$ ipython --no-banner

In [1]: import numpy as np

In [2]: import numpy.linalg as la

In [3]: np.set_printoptions(suppress=True, linewidth=120)

In [4]: tidy = lambda a: np.round(a, 2) + 0

In [5]: Z = np.array([[0.2, 0.7, 0.3], [-1.4, -0.5, -2.7]])

In [6]: rng = np.random.default_rng(840)

In [7]: data = np.array([[2, 2],
   ...:     [3, 4],
   ...:     [2, 0],
   ...:     [3, 2],
   ...:     [4, 5],
   ...:     [1, 0],
   ...:     [4, 0],
   ...:     [3, 0],
   ...:     [4, 2],
   ...:     [0, 4],
   ...:     [3, 3],
   ...:     [3, 5],
   ...:     [4, 3],
   ...:     [0, 3],
   ...:     [3, 5],
   ...:     [4, 2],
   ...:     [0, 2],
   ...:     [0, 4],
   ...:     [0, 5],
   ...:     [4, 3],
   ...:     [3, 2],
   ...:     [3, 0],
   ...:     [2, 4],
   ...:     [0, 5],
   ...:     [5, 0],
   ...:     [1, 3],
   ...:     [2, 4],
   ...:     [0, 2]]) @ Z + 0.05 * rng.normal(size=(28, 3))

In [8]: print(tidy(data))
[[ -2.34   0.39  -4.92]
 [ -4.97   0.1   -9.81]
 [  0.45   1.38   0.59]
 [ -2.19   1.11  -4.54]
 [ -6.15   0.28 -12.3 ]
 [  0.26   0.66   0.31]
 [  0.73   2.76   1.18]
 [  0.54   2.08   0.92]
 [ -1.94   1.79  -4.26]
 [ -5.62  -1.97 -10.82]
 [ -3.67   0.59  -7.19]
 [ -6.36  -0.38 -12.59]
 [ -3.47   1.33  -6.78]
 [ -4.18  -1.5   -8.13]
 [ -6.38  -0.38 -12.71]
 [ -2.     1.78  -4.14]
 [ -2.78  -1.03  -5.5 ]
 [ -5.66  -2.   -10.84]
 [ -7.    -2.44 -13.51]
 [ -3.31   1.25  -6.97]
 [ -2.18   1.14  -4.55]
 [  0.61   2.07   0.89]
 [ -5.23  -0.58 -10.24]
 [ -7.    -2.53 -13.45]
 [  1.03   3.5    1.51]
 [ -4.05  -0.79  -7.8 ]
 [ -5.17  -0.61 -10.12]
 [ -2.81  -0.93  -5.4 ]]

In [9]: cov = np.cov(data, rowvar=False)

In [10]: print(np.argsort(-data.std(axis=0).round(6), kind="stable"))
[2 0 1]

In [11]: print(tidy(data.std(axis=0)))
[2.51 1.56 4.78]

In [12]: print(tidy(cov))
[[ 6.52  3.29 12.42]
 [ 3.29  2.52  6.16]
 [12.42  6.16 23.69]]

In [13]: print(tidy(la.eigvalsh(cov)[::-1]))
[31.87  0.86  0.  ]

In [14]: print(np.argwhere(np.triu(np.abs(np.corrcoef(data.T)) > 0.8, 1)))
[[0 1]
 [0 2]]

In [15]: print(tidy(np.corrcoef(data.T)))
[[1.   0.81 1.  ]
 [0.81 1.   0.8 ]
 [1.   0.8  1.  ]]

In [16]: print(tidy(np.corrcoef(data[:, 2], data[:, 1])[0, 1]))
0.8
